$ python3 -q
>>> import numpy as np
>>> from numpy import linalg as LA
>>> np.set_printoptions(precision=3, suppress=True, linewidth=140)
>>> tidy = lambda a: np.round(a, 3) + 0
>>> J = np.load("data.npy")
>>> print(tidy(J))
[[0.375 0.188 0.312 0.125]
 [0.083 0.167 0.083 0.667]
 [0.421 0.053 0.474 0.053]
 [0.059 0.529 0.059 0.353]]
>>> # row-stochastic, so 1 is an eigenvalue
>>> print(tidy(np.abs(LA.eigvals(J)).max()))
1.0
>>> print(np.allclose(J @ J.T, J.T @ J))
False
>>> print(tidy(np.trace(J)))
1.368
>>> print(np.allclose(J, J.T))
False
>>> X = np.loadtxt("out6.csv", delimiter=",")
>>> print(X)
[[ 2. -1.  0.]
 [ 0. -1.  0.]
 [ 0.  0. -2.]]
>>> # triangular: eigenvalues sit on the diagonal
>>> f, g = X[0], X[1]
>>> print(f @ g)
1.0
>>> pr = (f @ g) / (f @ f) * f
>>> print(tidy(LA.norm(f + g) ** 2 + LA.norm(f - g) ** 2))
12.0
>>> print(g - pr)
[-0.4 -0.8  0. ]
>>> print(np.outer(f, g))
[[ 0. -2.  0.]
 [-0.  1. -0.]
 [ 0. -0.  0.]]
>>> F = np.load("layer8.npy")
>>> print(F)
[[ 2  3  4  4  2  2]
 [-2 -1  0  0 -2 -2]
 [-2 -1  0  0 -2 -2]
 [-2 -1  0  0 -2 -2]
 [ 2  3  4  4  2  2]]
>>> # row 2 repeats row 1
>>> print(LA.matrix_rank(F))
2
>>> print(tidy(LA.norm(F)))
12.042
>>> print(tidy(LA.svd(F, compute_uv=False)))
[11.055  4.773  0.     0.     0.   ]
>>> print(F.sum(axis=0))
[-2  3  8  8 -2 -2]
>>> out = F[0, 0] * F[1:] - np.outer(F[1:, 0], F[0])
>>> print(out)
[[0 4 8 8 0 0]
 [0 4 8 8 0 0]
 [0 4 8 8 0 0]
 [0 0 0 0 0 0]]
>>> print(np.flatnonzero(~out.round(6).any(axis=1)))
[3]
>>> print(LA.matrix_rank(out), LA.matrix_rank(F))
1 2
>>> print(F[:, 0] / F[0, 0])
[ 1. -1. -1. -1.  1.]
>>> theta = np.radians(135)
>>> Rm = np.eye(6)
>>> Rm[5, 5] = Rm[4, 4] = np.cos(theta)
>>> Rm[5, 4], Rm[4, 5] = -np.sin(theta), np.sin(theta)
>>> print(tidy(Rm))
[[ 1.     0.     0.     0.     0.     0.   ]
 [ 0.     1.     0.     0.     0.     0.   ]
 [ 0.     0.     1.     0.     0.     0.   ]
 [ 0.     0.     0.     1.     0.     0.   ]
 [ 0.     0.     0.     0.    -0.707  0.707]
 [ 0.     0.     0.     0.    -0.707 -0.707]]
>>> out = F @ Rm.T
>>> print(tidy(np.abs(out - F).max(axis=0)))
[0.    0.    0.    0.    2.    4.828]
>>> print(tidy(LA.det(Rm)), tidy(np.trace(Rm)))
1.0 2.586
>>> print(np.allclose(LA.norm(F, axis=1), LA.norm(out, axis=1)))
True
>>> print(tidy(out))
[[ 2.     3.     4.     4.     0.    -2.828]
 [-2.    -1.     0.     0.     0.     2.828]
 [-2.    -1.     0.     0.     0.     2.828]
 [-2.    -1.     0.     0.     0.     2.828]
 [ 2.     3.     4.     4.     0.    -2.828]]
>>> print(np.allclose(F @ F.T, out @ out.T))
True
